% ipython --no-banner

In [1]: import numpy as np

In [2]: np.set_printoptions(precision=1, suppress=True, linewidth=200)

In [3]: data = np.load("m.npy")

In [4]: data
Out[4]: 
array([[ -3,  -3,  -3,  -3],
       [ -3,  -6,  -6,  -6],
       [ -3,  -6,  -9,  -9],
       [ -3,  -6,  -9, -12]])

In [5]: A2 = np.linalg.inv(data)

In [6]: np.round(np.linalg.det(data) * A2, 1) + 0
Out[6]: 
array([[-54.,  27.,   0.,   0.],
       [ 27., -54.,  27.,   0.],
       [  0.,  27., -54.,  27.],
       [  0.,   0.,  27., -27.]])

In [7]: np.round(np.linalg.slogdet(data)[0], 1)
Out[7]: np.float64(1.0)

In [8]: round(np.linalg.cond(data), 1)
Out[8]: np.float64(29.3)

In [9]: np.round(data @ A2, 1) + 0
Out[9]: 
array([[1., 0., 0., 0.],
       [0., 1., 0., 0.],
       [0., 0., 1., 0.],
       [0., 0., 0., 1.]])

In [10]: (np.abs(A2) > 1e-9).astype(int)
Out[10]: 
array([[1, 1, 0, 0],
       [1, 1, 1, 0],
       [0, 1, 1, 1],
       [0, 0, 1, 1]])

In [11]: A2.round(1) + 0
Out[11]: 
array([[-0.7,  0.3,  0. ,  0. ],
       [ 0.3, -0.7,  0.3,  0. ],
       [ 0. ,  0.3, -0.7,  0.3],
       [ 0. ,  0. ,  0.3, -0.3]])

In [12]: Q, r_ = np.linalg.qr(data)

In [13]: r_
Out[13]: 
array([[ 6. , 10.5, 13.5, 15. ],
       [ 0. ,  2.6,  4.3,  5.2],
       [ 0. ,  0. ,  2.4,  3.7],
       [ 0. ,  0. ,  0. , -2.1]])

In [14]: round(float(np.trace(Q @ Q.T)), 1)
Out[14]: 4.0

In [15]: A = np.loadtxt("data.csv", delimiter=",")

In [16]: A
Out[16]: 
array([[-1.1, -1.1,  2.2],
       [ 0.6,  0.1, -0.1],
       [ 0.1, -0.7,  1.4]])

In [17]: [round(float(np.linalg.det(data[:i, :i])), 2) + 0 for i in range(1, 5)]
Out[17]: [-3.0, 9.0, -27.0, 81.0]

In [18]: np.linalg.matrix_rank(A, rtol=0.1)
Out[18]: np.int64(2)

In [19]: np.linalg.cond(A) > 100
Out[19]: np.True_

In [20]: round(np.linalg.norm(A, 2) / np.linalg.norm(A), 1)
Out[20]: np.float64(1.0)

In [21]: round(float(np.linalg.det(2 * A)), 1), np.round(np.linalg.det(A), 1)
Out[21]: (0.0, np.float64(0.0))

In [22]: round(np.linalg.det(A.T), 1)
Out[22]: np.float64(0.0)

In [23]: round(float(np.einsum("ij,ji->", A, A)), 1)
Out[23]: 2.6

In [24]: np.kron(np.eye(2, dtype=int), A)
Out[24]: 
array([[-1.1, -1.1,  2.2, -0. , -0. ,  0. ],
       [ 0.6,  0.1, -0.1,  0. ,  0. , -0. ],
       [ 0.1, -0.7,  1.4,  0. , -0. ,  0. ],
       [-0. , -0. ,  0. , -1.1, -1.1,  2.2],
       [ 0. ,  0. , -0. ,  0.6,  0.1, -0.1],
       [ 0. , -0. ,  0. ,  0.1, -0.7,  1.4]])

In [25]: rng = np.random.default_rng(95)

In [26]: idx = rng.permutation(3)

In [27]: idx
Out[27]: array([1, 2, 0])

In [28]: A2 = A[idx][:, idx]

In [29]: A2
Out[29]: 
array([[ 0.1, -0.1,  0.6],
       [-0.7,  1.4,  0.1],
       [-1.1,  2.2, -1.1]])
